$ ipython --no-banner

In [1]: import numpy as np

In [2]: from numpy import linalg as LA

In [3]: np.set_printoptions(suppress=True, linewidth=140)

In [4]: tidy = lambda a: np.round(a, 3) + 0

In [5]: m1 = np.loadtxt("test13.csv", delimiter=",")

In [6]: print(m1)
[[ 1.74  0.08  0.1  -0.4  -0.92  0.16  0.6   0.48]
 [ 0.76 -0.48  1.64  0.48  1.36 -1.28 -2.64 -1.28]
 [ 6.45  0.2   0.67 -1.36 -3.08  0.34  1.68  1.5 ]
 [ 0.68  0.16 -0.36 -0.32 -0.8   0.4   0.96  0.56]
 [-1.76  0.08 -0.6   0.2   0.38  0.26  0.3  -0.02]]

In [7]: # looks like rank 2

In [8]: print([round(float(x), 3) for x in LA.svd(m1, compute_uv=False)[:3]])
[8.264, 4.169, 0.0]

In [9]: print(tidy(LA.norm(m1, 2) / LA.norm(m1)))
0.893

In [10]: print(np.argsort(-LA.norm(m1, axis=0).round(6), kind="stable")[:3])
[0 4 6]

In [11]: x0 = np.array([5, -3, 4, -1, 2, 2, 3, 4])

In [12]: h1 = np.maximum(m1 @ x0, 0)

In [13]: print(m1 * (h1 > 1e-9)[:, None])
[[ 1.74  0.08  0.1  -0.4  -0.92  0.16  0.6   0.48]
 [ 0.   -0.    0.    0.    0.   -0.   -0.   -0.  ]
 [ 6.45  0.2   0.67 -1.36 -3.08  0.34  1.68  1.5 ]
 [ 0.68  0.16 -0.36 -0.32 -0.8   0.4   0.96  0.56]
 [-0.    0.   -0.    0.    0.    0.    0.   -0.  ]]

In [14]: print(tidy(h1))
[11.46  0.   41.25  6.12  0.  ]

In [15]: print(tidy(np.maximum(m1 @ x0, 0) - np.maximum(-m1 @ x0, 0)))
[11.46 -1.56 41.25  6.12 -9.54]

In [16]: print(tidy(np.tanh(m1 @ x0)))
[ 1.    -0.915  1.     1.    -1.   ]

In [17]: print(np.maximum(m1 @ (3 * x0), 0))
[ 34.38   0.   123.75  18.36   0.  ]

In [18]: u = np.array([2, 1])

In [19]: print(tidy(np.cross(m1[1, :3], m1[2, :3])))
[-0.65  10.069  3.248]

In [20]: print(tidy(np.polyval(u, m1[1])))
[ 2.52  0.04  4.28  1.96  3.72 -1.56 -4.28 -1.56]

In [21]: print(tidy(np.convolve(m1[1], u)))
[ 1.52 -0.2   2.8   2.6   3.2  -1.2  -6.56 -5.2  -1.28]

In [22]: M = np.load("sample5.npy")

In [23]: print(M)
[[  1   0   2  -2   2  -1   1   0   2  -1   2]
 [  7   0  14 -14  14  -7   7   0  14  -7  14]
 [  6   0  12 -12  12  -6   6   0  12  -6  12]
 [ -6   0 -12  12 -12   6  -6   0 -12   6 -12]
 [  2   0   4  -4   4  -2   2   0   4  -2   4]
 [  6   0  12 -12  12  -6   6   0  12  -6  12]
 [  9   0  18 -18  18  -9   9   0  18  -9  18]
 [ -5   0 -10  10 -10   5  -5   0 -10   5 -10]
 [ -5   0 -10  10 -10   5  -5   0 -10   5 -10]
 [ -6   0 -12  12 -12   6  -6   0 -12   6 -12]
 [  0   0   0   0   0   0   0   0   0   0   0]
 [  8   0  16 -16  16  -8   8   0  16  -8  16]
 [ -7   0 -14  14 -14   7  -7   0 -14   7 -14]]

In [24]: # column 4 repeats column 2

In [25]: print(np.abs(np.diag(LA.qr(M)[1])) > 1e-9)
[ True False False False False False False False False False False]

In [26]: print(np.allclose(M[:-1].T @ LA.lstsq(M[:-1].T, M[-1])[0], M[-1]))
True

In [27]: print(LA.lstsq(M[:-1].T, M[-1])[2])
1

In [28]: print(tidy(M @ LA.pinv(M) @ M))
[[  1.   0.   2.  -2.   2.  -1.   1.   0.   2.  -1.   2.]
 [  7.   0.  14. -14.  14.  -7.   7.   0.  14.  -7.  14.]
 [  6.   0.  12. -12.  12.  -6.   6.   0.  12.  -6.  12.]
 [ -6.   0. -12.  12. -12.   6.  -6.   0. -12.   6. -12.]
 [  2.   0.   4.  -4.   4.  -2.   2.   0.   4.  -2.   4.]
 [  6.   0.  12. -12.  12.  -6.   6.   0.  12.  -6.  12.]
 [  9.   0.  18. -18.  18.  -9.   9.   0.  18.  -9.  18.]
 [ -5.   0. -10.  10. -10.   5.  -5.   0. -10.   5. -10.]
 [ -5.   0. -10.  10. -10.   5.  -5.   0. -10.   5. -10.]
 [ -6.   0. -12.  12. -12.   6.  -6.   0. -12.   6. -12.]
 [  0.   0.   0.   0.   0.   0.   0.   0.   0.   0.   0.]
 [  8.   0.  16. -16.  16.  -8.   8.   0.  16.  -8.  16.]
 [ -7.   0. -14.  14. -14.   7.  -7.   0. -14.   7. -14.]]

In [29]: print(np.unique(M.round(6), axis=0).shape)
(10, 11)

In [30]: Y = np.array([[1, 1], [1, -1]])

In [31]: rng = np.random.default_rng(9)

In [32]: F = np.kron(Y, np.kron(Y, Y))[rng.permutation(8)][:10]

In [33]: print(F)
[[ 1 -1 -1  1  1 -1 -1  1]
 [ 1 -1 -1  1 -1  1  1 -1]
 [ 1 -1  1 -1 -1  1 -1  1]
 [ 1  1 -1 -1  1  1 -1 -1]
 [ 1  1  1  1 -1 -1 -1 -1]
 [ 1  1  1  1  1  1  1  1]
 [ 1  1 -1 -1 -1 -1  1  1]
 [ 1 -1  1 -1  1 -1  1 -1]]

In [34]: print(F[:, 1] @ F[:, 7])
0

In [35]: print(tidy(LA.norm(F, axis=0)))
[2.828 2.828 2.828 2.828 2.828 2.828 2.828 2.828]

In [36]: print(tidy(LA.pinv(F)))
[[ 0.125  0.125  0.125  0.125  0.125  0.125  0.125  0.125]
 [-0.125 -0.125 -0.125  0.125  0.125  0.125  0.125 -0.125]
 [-0.125 -0.125  0.125 -0.125  0.125  0.125 -0.125  0.125]
 [ 0.125  0.125 -0.125 -0.125  0.125  0.125 -0.125 -0.125]
 [ 0.125 -0.125 -0.125  0.125 -0.125  0.125 -0.125  0.125]
 [-0.125  0.125  0.125  0.125 -0.125  0.125 -0.125 -0.125]
 [-0.125  0.125 -0.125 -0.125 -0.125  0.125  0.125  0.125]
 [ 0.125 -0.125  0.125 -0.125 -0.125  0.125  0.125 -0.125]]

In [37]: print(tidy(LA.svd(F, compute_uv=False)))
[2.828 2.828 2.828 2.828 2.828 2.828 2.828 2.828]

In [38]: W1 = np.array([[2, 6, 6, 4],
    ...:     [6, 7, 1, 8],
    ...:     [6, 7, 6, 9],
    ...:     [7, 5, 7, 3],
    ...:     [0, 8, 4, 6],
    ...:     [6, 5, 1, 4],
    ...:     [4, 3, 1, 9],
    ...:     [4, 7, 0, 4]])

In [39]: c = np.array([1, -1, 4, -1])

In [40]: H = np.maximum(F @ W1 + c, 0)

In [41]: print(LA.matrix_rank(H))
4

In [42]: print(H)
[[ 0  3 12  0]
 [ 4  0  8  0]
 [ 2  1  4  0]
 [ 0  3  2  0]
 [ 8  1 18  0]
 [36 47 30 46]
 [ 0  0  0  2]
 [ 0  0 12  8]]

In [43]: print((H > 0).astype(int))
[[0 1 1 0]
 [1 0 1 0]
 [1 1 1 0]
 [0 1 1 0]
 [1 1 1 0]
 [1 1 1 1]
 [0 0 0 1]
 [0 0 1 1]]

In [44]: Z = np.array([[0, 1, 1], [1, 0, 1], [3, 2, 2], [0, 0, 2]])

In [45]: print((H @ Z).round(6).argmax(axis=1))
[0 0 0 0 0 2 2 2]

In [46]: print(W1 @ Z)
[[24 14 28]
 [10  8 31]
 [25 18 43]
 [26 21 32]
 [20  8 28]
 [ 8  8 21]
 [ 6  6 27]
 [ 7  4 19]]

In [47]: print(H @ Z)
[[ 39  24  27]
 [ 24  20  20]
 [ 13  10  11]
 [  9   4   7]
 [ 55  44  45]
 [137  96 235]
 [  0   0   4]
 [ 36  24  40]]

In [48]: E = np.loadtxt("layer4.csv", delimiter=",")

In [49]: print(E)
[[-0.016 -0.086  1.075  0.371  0.    -1.903 -0.004 -1.019  0.016  0.185 -0.006]
 [-0.015  0.029 -2.579  0.096  0.001  0.057 -0.021 -0.557  0.006  0.005  0.006]
 [ 0.009  0.039  0.108 -0.038 -0.004  2.145  0.003  0.924  0.023 -0.097  0.008]
 [-0.019 -0.081  1.511 -0.093  0.001 -1.537  0.008 -0.836  0.019  0.213 -0.005]
 [-0.005  0.1    0.685 -0.097 -0.001 -1.329  0.004 -0.152 -0.037 -0.218  0.006]
 [ 0.046 -0.094  2.536 -0.281  0.001  0.143 -0.019  0.257 -0.035  0.017 -0.002]
 [-0.008  0.013 -1.702 -0.582  0.002 -4.357  0.003  0.185 -0.077  0.074 -0.005]
 [-0.062 -0.098 -2.227  0.435  0.001 -5.309 -0.003  0.279 -0.112 -0.055 -0.016]
 [ 0.012 -0.009 -0.562  0.619 -0.009 -2.518  0.012 -1.549 -0.056 -0.021 -0.016]
 [ 0.003 -0.013 -0.584 -0.565  0.005  0.109  0.004 -0.628  0.016 -0.439  0.005]
 [-0.027  0.14   2.13   0.198 -0.004  4.188  0.006  1.34  -0.055 -0.017 -0.005]
 [-0.032  0.014  0.782 -0.198  0.004  0.458  0.007  0.79   0.012 -0.171 -0.001]
 [-0.029  0.176  0.425 -0.128 -0.004 -2.181  0.018  0.042 -0.049 -0.067  0.011]]

In [50]: u, v = E[6], E[2]

In [51]: print(tidy(u @ u))
22.265

In [52]: pr = (u @ v) / (u @ u) * u

In [53]: print(tidy(pr))
[ 0.003 -0.005  0.714  0.244 -0.001  1.829 -0.001 -0.078  0.032 -0.031  0.002]

In [54]: print(tidy((v - pr) @ u))
0.0

In [55]: print(tidy(LA.norm(u + v) ** 2 + LA.norm(u - v) ** 2))
55.489

In [56]: print(tidy(v - pr))
[ 0.006  0.044 -0.606 -0.282 -0.003  0.316  0.004  1.002 -0.009 -0.066  0.006]
